In [1]: import numpy as np

In [2]: from numpy import linalg as LA

In [3]: np.set_printoptions(precision=1, suppress=True, linewidth=160)

In [4]: def rnd(a):
   ...:     return np.round(a, 1) + 0
   ...: 

In [5]: F = np.loadtxt("layer8.csv", delimiter=",")

In [6]: F
Out[6]: 
array([[-17.2, -11.9,  12.4,  13.3,   2.1,  -3.8,   0.4,  18. , -22.3,  18.1,  10.5],
       [-15.8, -10.3,  12.6,  14.6,   2.4,  -2.6,   1.1,  16. , -20.9,  20.1,  13. ],
       [-17.2,  -9.3,  13.6,  13.5,   1.2,  -2.9,   0.6,  17. , -21.2,  20.5,  12.2],
       [  8.6, -12.4,  -2.5,  10.1,  15.7,   1.4,   2.8, -10.7,  -6.6,   7.6, -14.9],
       [  9. , -12.3,  -2.1,   8.5,  14. ,   2. ,   0.5, -11. ,  -7.1,   8.3, -14.8],
       [-13.9,  -9.9,  11.2,  14.6,   2.3,  -4.4,  -0.6,  16.2, -20.5,  19.6,  11.9],
       [  7.4, -10.6,  -3.3,   9.9,  15.6,   2.3,   0.6, -10.9,  -5.1,   7.2, -16.1],
       [-15.8,  -9.2,  10.4,  12.6,   1.4,  -2.8,  -0.6,  18.9, -20.1,  18.4,  11.5],
       [-12.3, -10.8,  10.9,  14.3,   2.4,  -2.3,   2.2,  16.6, -20.6,  20.4,  10.6],
       [-14.3,  -9.6,  12.7,  13.7,   0. ,  -2.2,   0.1,  19.9, -19.9,  20.8,  11. ],
       [ 10.1, -10.5,  -1.2,   7.8,  15. ,   3.5,   1. , -10.6,  -7.2,   6.6, -16.2],
       [-15. ,  -9.4,  12.7,  14.2,   2.4,  -2.2,   0.1,  14.6, -21.2,  19.7,   9.6],
       [-13.1,  -8.5,  12.1,  13.7,   2.6,  -4.5,   0.7,  18.1, -20.5,  19.7,  12.2],
       [-16.2,  -8. ,  13.9,  13.8,   1.3,  -5.3,  -0.6,  17.9, -20.4,  19.7,  11.6],
       [-16. ,  -9. ,  12.4,  13.4,   1.6,  -1.8,  -0.6,  16.7, -18.5,  20.8,  12.6],
       [  7.3, -11.9,  -3.3,   8.6,  14.5,   2.2,  -1.3, -11.3,  -6. ,   9. , -16.3],
       [-15.5,  -9.9,  10.1,  13.5,   2.2,  -4.5,  -0.3,  17.5, -20.2,  19.4,   9.9],
       [-14.4,  -8.2,  12.3,  13.6,   2. ,  -4.6,  -1.5,  16.9, -20.9,  18.7,  10.8],
       [-15.2, -10.4,  11.7,  12.4,   1.6,  -4.3,  -1.6,  16.9, -23.9,  19.8,  11.2],
       [  9. , -11. ,   0.1,   9.4,  13.6,   0.6,  -0.5,  -9.4,  -6.8,   9.8, -14.5],
       [ 10.1, -13.7,  -1.4,   9.8,  13. ,   1.6,   0.4, -12. ,  -8.6,   7.8, -17.1],
       [  8.3, -12.1,  -1.5,   8.3,  12.5,   1.3,   2.9, -11.4,  -6.6,   9.8, -13.8],
       [-14.4,  -9.6,  11.6,  14.8,   1.2,  -3.6,  -0.6,  16.6, -23. ,  19.2,  10.9],
       [-14.3,  -8.8,  11.2,  14. ,   4. ,  -5.1,  -1. ,  16.8, -21.2,  19. ,  11.4],
       [-14.7,  -9.3,  14.1,  13. ,   2. ,  -4.5,   3. ,  16.9, -21.6,  18.9,   9.6],
       [-14.4, -10.4,  12.1,  14.2,   3.1,  -3.1,   1.2,  16.2, -22.9,  18.4,  11.9],
       [-15.1,  -9.9,  11.3,  13.6,   1.5,  -4.1,  -2.8,  17. , -19.2,  17.8,  11.2],
       [ 10.2, -12.7,  -0.6,   7.9,  12.9,   1. ,   1.8, -10.4,  -7.3,   8.7, -16.1],
       [  7.5, -11.2,  -1.8,   6.7,  15.3,   2.2,  -1.1, -11.7,  -7.3,   9.4, -14.5],
       [-14.3,  -8.3,  11.7,  14.7,   1.7,  -3.7,   1.5,  16.8, -22.2,  20.5,  12.2],
       [  8.5, -12.9,  -2.8,   9.6,  14.3,   2.1,   2. ,  -9.6,  -6.6,  10.4, -15.6],
       [  6.8, -12.6,  -3.5,   9. ,  15.6,   2.5,   2.2, -12.8,  -5.3,  11.1, -14.6],
       [-13.3, -10. ,  13. ,  12.5,   0.6,  -6.5,   0. ,  16.8, -18.9,  19.6,   9.4],
       [-14.2, -10.3,  10.9,  13.2,   1.7,  -3.1,  -0.8,  17.1, -20.8,  18.7,  11. ],
       [-13.7,  -8.6,  11.1,  15.2,   1.9,  -2.7,  -0.7,  18.9, -22.7,  20. ,  11.2],
       [  8. , -13.3,   0.2,   6.8,  14.2,   2.5,   0.8,  -9.8,  -6.4,   7.9, -15.5],
       [  8. , -10.8,  -2.6,   9.9,  14.2,   2.1,   1.6, -11.8,  -6.8,   6.9, -15.9],
       [-13.8, -11.6,  11.6,  14. ,   2. ,  -4.4,  -0.1,  16.9, -20.8,  18.7,  10.7],
       [  9.5, -11.4,  -1.9,   8.6,  17.7,   2.3,   1.2, -10.5,  -6. ,   8.3, -15.3],
       [-14.2,  -9.2,  10.5,  13.7,   2.5,  -2.7,  -0.4,  17.7, -19.8,  17.8,  12. ],
       [  8.4, -13.5,  -3.1,   8.7,  15.6,   1.8,   2.5, -11. ,  -6.8,   8. , -15.8],
       [  8. , -11.6,  -1.2,   8.5,  15.9,   1.1,   0.8, -12.2,  -6.2,   7.5, -15.6],
       [  7.8, -12.5,  -3.1,   7.9,  16. ,   3.6,   0.6, -12.1,  -5.2,   9.3, -16.5],
       [-12.7,  -9.9,  13.1,  13.3,   1.6,  -4.8,  -0.4,  15.2, -21.4,  17.4,   9. ],
       [  8.4,  -9.7,   0.5,   9.3,  14.4,   0.3,   1.8,  -9.7,  -7.5,   8.1, -16.6],
       [  9.1, -12. ,  -3.5,  10. ,  14.5,   2.4,   1.8, -12.2,  -6.7,   8.5, -14.3],
       [-14.9, -10. ,  11.5,  14.9,   2.4,  -4.4,  -1.1,  16.3, -20.4,  18.3,  11.6],
       [-15.3,  -9.1,  11.6,  14.6,   0.9,  -4.4,  -0.7,  18.2, -21.9,  18.8,   9.1],
       [-17. , -10.3,  13.8,  12.6,   3.7,  -4.2,  -0.8,  16.2, -22. ,  17.2,  11. ]])

In [7]: rng = np.random.default_rng(1839)

In [8]: Y = F + rng.integers(-2, 3, (49, 2)) @ rng.integers(-2, 3, (2, 11))

In [9]: rnd(Y)
Out[9]: 
array([[-13.2, -11.9,  12.4,  11.3,   4.1,  -1.8,  -1.6,  14. , -24.3,  16.1,  10.5],
       [-18.8,  -8.3,  13.6,  14.6,   1.4,  -1.6,   3.1,  17. , -19.9,  22.1,  14. ],
       [-21.2,  -5.3,  15.6,  12.5,   0.2,   0.1,   3.6,  17. , -20.2,  23.5,  14.2],
       [  7.6, -10.4,  -1.5,   9.1,  15.7,   3.4,   3.8, -11.7,  -6.6,   8.6, -13.9],
       [  6. , -14.3,  -3.1,  11.5,  12. ,  -2. ,   1.5,  -6. ,  -5.1,   9.3, -15.8],
       [-13.9,  -9.9,  11.2,  14.6,   2.3,  -4.4,  -0.6,  16.2, -20.5,  19.6,  11.9],
       [  8.4, -12.6,  -4.3,  10.9,  15.6,   0.3,  -0.4,  -9.9,  -5.1,   6.2, -17.1],
       [-16.8, -11.2,   9.4,  14.6,   0.4,  -5.8,  -0.6,  21.9, -19.1,  18.4,  10.5],
       [-14.3,  -6.8,  12.9,  12.3,   2.4,   1.7,   4.2,  14.6, -20.6,  22.4,  12.6],
       [-17.3, -11.6,  11.7,  16.7,  -2. ,  -6.2,   1.1,  24.9, -17.9,  21.8,  10. ],
       [ 13.1, -12.5,  -2.2,   7.8,  16. ,   2.5,  -1. , -11.6,  -8.2,   4.6, -17.2],
       [-17. , -13.4,  10.7,  18.2,   0.4,  -8.2,   0.1,  20.6, -19.2,  19.7,   7.6],
       [-13.1,  -8.5,  12.1,  13.7,   2.6,  -4.5,   0.7,  18.1, -20.5,  19.7,  12.2],
       [-15.2, -10. ,  12.9,  14.8,   1.3,  -7.3,  -1.6,  18.9, -20.4,  18.7,  10.6],
       [-17. ,  -7. ,  13.4,  12.4,   1.6,   0.2,   0.4,  15.7, -18.5,  21.8,  13.6],
       [  5.3,  -7.9,  -1.3,   6.6,  14.5,   6.2,   0.7, -13.3,  -6. ,  11. , -14.3],
       [-13.5,  -5.9,  12.1,   9.5,   4.2,   1.5,  -0.3,  11.5, -22.2,  19.4,  11.9],
       [-18.4,  -8.2,  12.3,  15.6,   0. ,  -6.6,   0.5,  20.9, -18.9,  20.7,  10.8],
       [-18.2, -12.4,  10.7,  15.4,  -0.4,  -8.3,  -0.6,  21.9, -21.9,  20.8,  10.2],
       [  7. , -15. ,  -1.9,  13.4,  11.6,  -5.4,  -0.5,  -3.4,  -4.8,   9.8, -16.5],
       [  9.1, -15.7,  -2.4,  11.8,  12. ,  -1.4,   0.4,  -9. ,  -7.6,   7.8, -18.1],
       [  3.3, -10.1,  -0.5,   9.3,  10.5,   1.3,   5.9,  -8.4,  -4.6,  12.8, -12.8],
       [-17.4,  -7.6,  12.6,  14.8,   0.2,  -2.6,   1.4,  17.6, -22. ,  21.2,  11.9],
       [-16.3,  -4.8,  13.2,  12. ,   4. ,  -1.1,   1. ,  14.8, -21.2,  21. ,  13.4],
       [-14.7,  -9.3,  14.1,  13. ,   2. ,  -4.5,   3. ,  16.9, -21.6,  18.9,   9.6],
       [-16.4, -10.4,  12.1,  15.2,   2.1,  -4.1,   2.2,  18.2, -21.9,  19.4,  11.9],
       [-13.1, -13.9,   9.3,  15.6,   1.5,  -8.1,  -4.8,  19. , -19.2,  15.8,   9.2],
       [ 14.2, -16.7,  -2.6,   8.9,  13.9,  -2. ,  -1.2, -10.4,  -8.3,   5.7, -18.1],
       [  4.5, -13.2,  -2.8,   9.7,  13.3,  -1.8,  -0.1,  -6.7,  -5.3,  10.4, -15.5],
       [-10.3,  -8.3,  11.7,  12.7,   3.7,  -1.7,  -0.5,  12.8, -24.2,  18.5,  12.2],
       [  3.5, -10.9,  -1.8,  10.6,  12.3,   2.1,   5. ,  -6.6,  -4.6,  13.4, -14.6],
       [  8.8,  -8.6,  -1.5,   5. ,  17.6,   8.5,   2.2, -18.8,  -7.3,  11.1, -12.6],
       [-14.3, -12. ,  12. ,  14.5,  -0.4,  -9.5,   0. ,  19.8, -17.9,  19.6,   8.4],
       [-12.2, -10.3,  10.9,  12.2,   2.7,  -2.1,  -1.8,  15.1, -21.8,  17.7,  11. ],
       [-15.7,  -8.6,  11.1,  16.2,   0.9,  -3.7,   0.3,  20.9, -21.7,  21. ,  11.2],
       [  8. , -17.3,  -1.8,   9.8,  13.2,  -2.5,  -0.2,  -5.8,  -5.4,   6.9, -17.5],
       [  9. , -12.8,  -3.6,  10.9,  14.2,   0.1,   0.6, -10.8,  -6.8,   5.9, -16.9],
       [-17.8,  -7.6,  13.6,  13. ,   1. ,  -1.4,   2.9,  16.9, -19.8,  21.7,  12.7],
       [  6.5,  -9.4,  -0.9,   8.6,  16.7,   3.3,   3.2,  -9.5,  -5. ,  10.3, -14.3],
       [-12.2, -13.2,   8.5,  15.7,   2.5,  -6.7,  -2.4,  19.7, -19.8,  15.8,  10. ],
       [  3.4, -11.5,  -2.1,   9.7,  13.6,   1.8,   5.5,  -8. ,  -4.8,  11. , -14.8],
       [ 10. , -11.6,  -1.2,   7.5,  16.9,   2.1,  -0.2, -14.2,  -7.2,   6.5, -15.6],
       [  9.8,  -8.5,  -1.1,   3.9,  18. ,   9.6,   0.6, -18.1,  -7.2,   9.3, -14.5],
       [ -9.7,  -7.9,  14.1,  10.3,   3.6,  -0.8,  -1.4,  10.2, -23.4,  16.4,  10. ],
       [ 12.4, -13.7,  -1.5,  10.3,  15.4,  -2.7,  -1.2,  -9.7,  -8.5,   5.1, -18.6],
       [ 12.1, -14. ,  -4.5,  10. ,  15.5,   1.4,  -0.2, -13.2,  -7.7,   6.5, -15.3],
       [ -8.9, -14. ,   9.5,  14.9,   4.4,  -6.4,  -5.1,  14.3, -22.4,  14.3,   9.6],
       [-19.3,  -5.1,  13.6,  13.6,  -0.1,  -1.4,   2.3,  18.2, -20.9,  21.8,  11.1],
       [-18. , -12.3,  12.8,  14.6,   2.7,  -7.2,  -0.8,  19.2, -21. ,  17.2,  10. ]])

In [10]: LA.matrix_rank(Y - F, tol=1e-8)
Out[10]: np.int64(2)

In [11]: rnd(LA.svd(Y - F, compute_uv=False))
Out[11]: array([39.4, 32.2,  0. ,  0. ,  0. ,  0. ,  0. ,  0. ,  0. ,  0. ,  0. ])
